$ python -q
>>> import numpy as np
>>> np.set_printoptions(precision=2, suppress=True, linewidth=160)
>>> def tidy(a):
...     return np.round(a, 2) + 0
... 
>>> F = 0.2 ** np.abs(np.subtract.outer(np.arange(3), np.arange(3)))
>>> print(tidy(F))
[[1.   0.2  0.04]
 [0.2  1.   0.2 ]
 [0.04 0.2  1.  ]]
>>> vec = np.array([0, 1, 2])
>>> rhs = F @ vec
>>> rhs
array([0.28, 1.4 , 2.2 ])
>>> tidy(np.linalg.solve(F, F[:, 2]))
array([0., 0., 1.])
>>> tidy(np.linalg.solve(F, rhs + F[:, 1]))
array([0., 2., 2.])
>>> print(tidy(np.linalg.solve(F.T, F[1])))
[0. 1. 0.]
>>> print(tidy(np.linalg.solve(F, 4 * rhs)))
[0. 4. 8.]
>>> W0 = np.array([[-0.2, 0.5, 0.9],
...     [0.2, 0.7, 0.7],
...     [1.0, 0.9, 0.6],
...     [0.4, 1.4, 0.3],
...     [-0.1, -0.7, 0.3],
...     [-0.9, 0.2, -0.8],
...     [-1.3, -0.2, -0.1],
...     [-0.6, -0.4, 0.8],
...     [-0.3, 2.4, 0.9],
...     [-0.3, -0.1, -1.4],
...     [1.1, 1.5, -0.2],
...     [0.4, 1.9, -0.9],
...     [-0.1, 1.6, -0.7],
...     [-3.0, 0.5, -0.8],
...     [0.5, 0.3, -0.5],
...     [1.3, -1.0, -0.7],
...     [0.9, -1.1, -0.2]])
>>> W0[1] *= 5
>>> W0
array([[-0.2,  0.5,  0.9],
       [ 1. ,  3.5,  3.5],
       [ 1. ,  0.9,  0.6],
       [ 0.4,  1.4,  0.3],
       [-0.1, -0.7,  0.3],
       [-0.9,  0.2, -0.8],
       [-1.3, -0.2, -0.1],
       [-0.6, -0.4,  0.8],
       [-0.3,  2.4,  0.9],
       [-0.3, -0.1, -1.4],
       [ 1.1,  1.5, -0.2],
       [ 0.4,  1.9, -0.9],
       [-0.1,  1.6, -0.7],
       [-3. ,  0.5, -0.8],
       [ 0.5,  0.3, -0.5],
       [ 1.3, -1. , -0.7],
       [ 0.9, -1.1, -0.2]])
>>> cen = (W0 - W0.mean(axis=0)) / W0.std(axis=0)
>>> tidy(cen.std(axis=0))
array([1., 1., 1.])
>>> coef = np.linalg.lstsq(np.delete(cen, 0, axis=1), cen[:, 0])[0]
>>> np.abs(coef).argmax()
np.int64(1)
>>> tidy(coef)
array([0.02, 0.25])
>>> vec = np.array([-5, -6, -5])
>>> rhs = W0 @ vec
>>> tidy(np.linalg.pinv(W0) @ W0)
array([[1., 0., 0.],
       [0., 1., 0.],
       [0., 0., 1.]])
>>> tidy(np.linalg.solve(W0.T @ W0, W0.T @ rhs))
array([-5., -6., -5.])
>>> rng = np.random.default_rng(536445)
>>> rhs = rhs + 0.1 * rng.normal(size=17)
>>> tidy(rhs)
array([ -6.45, -43.51, -13.54, -11.88,   3.35,   7.4 ,   8.  ,   1.35, -17.46,   9.06, -13.55,  -9.07,  -5.52,  16.01,  -1.88,   3.11,   3.04])
>>> coef, *_ = np.linalg.lstsq(W0, rhs)
>>> print(tidy(W0.T @ (rhs - W0 @ coef)))
[0. 0. 0.]
>>> tidy(np.linalg.norm(rhs - W0 @ coef))
np.float64(0.38)
>>> coef.round()
array([-5., -6., -5.])
>>> print(tidy(coef))
[-5.   -6.02 -4.99]
